>>> import numpy as np
>>> import numpy.linalg as la
>>> np.set_printoptions(precision=1, suppress=True, linewidth=200)
>>> def rnd(a):
...     return np.round(a, 1) + 0
... 
>>> m1 = np.load("run10.npy")
>>> m1
array([[ 4, -4,  0,  0],
       [-2, -2,  0,  0],
       [-4,  4,  2, -2],
       [ 2,  2, -1, -1]])
>>> x = np.array([-4, 0, 4, -6])
>>> target = m1 @ x
>>> b, lr = np.zeros(4), 1 / la.norm(m1, 2) ** 2
>>> for i in range(12):
...     b -= lr * m1.T @ (m1 @ b - target)
...     if i % 2 == 0: print(i, round(la.norm(m1 @ b - target), 1))
... 
0 13.5
2 11.0
4 9.4
6 8.3
8 7.4
10 6.6
>>> rnd(b)
array([-4.2,  0.9,  3.1, -2.7])
>>> rnd(la.cond(m1))
np.float64(8.5)
>>> m1.reshape(2, -1)
array([[ 4, -4,  0,  0, -2, -2,  0,  0],
       [-4,  4,  2, -2,  2,  2, -1, -1]])
>>> print(m1.reshape(-1, 2))
[[ 4 -4]
 [ 0  0]
 [-2 -2]
 [ 0  0]
 [-4  4]
 [ 2 -2]
 [ 2  2]
 [-1 -1]]
>>> print(m1.ravel(order="F"))
[ 4 -2 -4  2 -4 -2  4  2  0  0  2 -1  0  0 -2 -1]
>>> t3 = m1.reshape(4, 2, -1)
>>> t3.transpose(1, 0, 2)
array([[[ 4, -4],
        [-2, -2],
        [-4,  4],
        [ 2,  2]],

       [[ 0,  0],
        [ 0,  0],
        [ 2, -2],
        [-1, -1]]])
>>> np.einsum("ihd,ihd->ih", t3, t3)
array([[32,  0],
       [ 8,  0],
       [32,  8],
       [ 8,  2]])
>>> t3.sum(axis=1)
array([[ 4, -4],
       [-2, -2],
       [-2,  2],
       [ 1,  1]])
>>> print(t3[:, 0])
[[ 4 -4]
 [-2 -2]
 [-4  4]
 [ 2  2]]
>>> proj = np.triu(np.array([[-5, 0, 3, 3], [4, 3, -3, 5], [4, -3, 5, 3], [-2, 4, 1, 1]]), 1) + np.eye(4)
>>> Y = proj @ m1 @ la.inv(proj)
>>> rnd(la.det(Y))
np.float64(64.0)
>>> print(np.trace(Y), np.trace(m1))
3.0 3
>>> A = np.load("x.npy")
>>> print(A)
[[1 0 2 1]
 [0 2 0 1]
 [1 2 1 1]
 [1 8 2 5]]
>>> # row 3 dominates
>>> rng = np.random.default_rng(616)
>>> lab = rng.permutation(4)
>>> lab
array([3, 2, 1, 0])
>>> Y = A[lab][:, lab]
>>> np.diag(Y)
array([5, 1, 2, 1])
>>> print(rnd(la.det(Y)), rnd(la.det(A[lab])))
0.0 0.0
>>> print(Y)
[[5 2 8 1]
 [1 1 2 1]
 [1 0 2 0]
 [1 2 0 1]]
>>> def softmax(z):
...     e = np.exp(z - z.max(axis=-1, keepdims=True))
...     return e / e.sum(axis=-1, keepdims=True)
... 
>>> rnd(softmax(A[1]))
array([0.1, 0.6, 0.1, 0.2])
>>> rnd(softmax(A).sum(axis=1))
array([1., 1., 1., 1.])
>>> att = A @ A.T / np.sqrt(4)
>>> rnd(softmax(att)[1] @ A)
array([1., 8., 2., 5.])
>>> rnd(softmax(att))
array([[0.1, 0. , 0. , 0.8],
       [0. , 0. , 0. , 1. ],
       [0. , 0. , 0. , 1. ],
       [0. , 0. , 0. , 1. ]])
>>> softmax(att).round(6).argmax(axis=1)
array([3, 3, 3, 3])
>>> print((A + A.T) / 2)
[[1.  0.  1.5 1. ]
 [0.  2.  1.  4.5]
 [1.5 1.  1.  1.5]
 [1.  4.5 1.5 5. ]]
>>> la.determinant(A)
Traceback (most recent call last):
  File "<python-input-42>", line 1, in <module>
    la.determinant(A)
    ^^^^^^^^^^^^^^
AttributeError: module 'numpy.linalg' has no attribute 'determinant'
>>> print(np.allclose(A @ A.T, A.T @ A))
False
>>> np.allclose(A, A.T)
False
>>> rnd(np.abs(la.eigvals(A)).max())
np.float64(7.3)
>>> rnd(la.det(A))
np.float64(0.0)
>>> print(A[1] @ A[0])
1
>>> rnd(la.norm(A, "nuc"))
np.float64(13.3)
>>> rnd(la.norm(A, axis=1))
array([2.4, 2.2, 2.6, 9.7])
>>> X = np.array([[2, 2, 0, 2], [0, 2, 0, 0], [1, 1, 0, 0], [0, 1, 1, 2]]) * (rng.random((4, 4)) < 0.3)
>>> X
array([[0, 0, 0, 2],
       [0, 0, 0, 0],
       [0, 1, 0, 0],
       [0, 1, 0, 0]])
>>> # null space of dimension 2
>>> rnd(X @ la.pinv(X) @ X)
array([[0., 0., 0., 2.],
       [0., 0., 0., 0.],
       [0., 1., 0., 0.],
       [0., 1., 0., 0.]])
>>> print(np.abs(np.diag(la.qr(X)[1])) > 1e-9)
[False  True False False]
>>> print(np.einsum("ii->", X))
0
>>> rnd(la.eigvals(X).sum().real)
np.float64(0.0)
>>> print(la.cond(X) > 100)
True
>>> M = np.loadtxt("arr.csv", delimiter=",")
>>> rnd(M)
array([[ 1. ,  0. ,  0. ,  0. ],
       [ 0. ,  0.5,  0.9,  0. ],
       [ 0. , -0.9,  0.5,  0. ],
       [ 0. ,  0. ,  0. ,  1. ]])
>>> # columns are unit length and at right angles
>>> rnd(la.det(M))
np.float64(1.0)
>>> (la.matrix_power((M != 0) + (M.T != 0) + np.eye(4), 4) > 0).astype(int)
array([[1, 0, 0, 0],
       [0, 1, 1, 0],
       [0, 1, 1, 0],
       [0, 0, 0, 1]])
>>> print(rnd(M.T @ M))
[[1. 0. 0. 0.]
 [0. 1. 0. 0.]
 [0. 0. 1. 0.]
 [0. 0. 0. 1.]]
>>> rnd(la.svd(M, compute_uv=False))
array([1., 1., 1., 1.])
>>> rnd(la.pinv(M))
array([[ 1. ,  0. ,  0. ,  0. ],
       [ 0. ,  0.5, -0.9,  0. ],
       [ 0. ,  0.9,  0.5,  0. ],
       [ 0. ,  0. ,  0. ,  1. ]])
>>> rnd(M @ M.T)
array([[1., 0., 0., 0.],
       [0., 1., 0., 0.],
       [0., 0., 1., 0.],
       [0., 0., 0., 1.]])
>>> Y = la.invert(M)
Traceback (most recent call last):
  File "<python-input-67>", line 1, in <module>
    Y = la.invert(M)
        ^^^^^^^^^
AttributeError: module 'numpy.linalg' has no attribute 'invert'
>>> Y = la.inv(M)
>>> (np.abs(Y) > 1e-9).astype(int)
array([[1, 0, 0, 0],
       [0, 1, 1, 0],
       [0, 1, 1, 0],
       [0, 0, 0, 1]])
>>> np.allclose(Y, M.T)
True
>>> rnd(la.det(M) * la.det(Y))
np.float64(1.0)
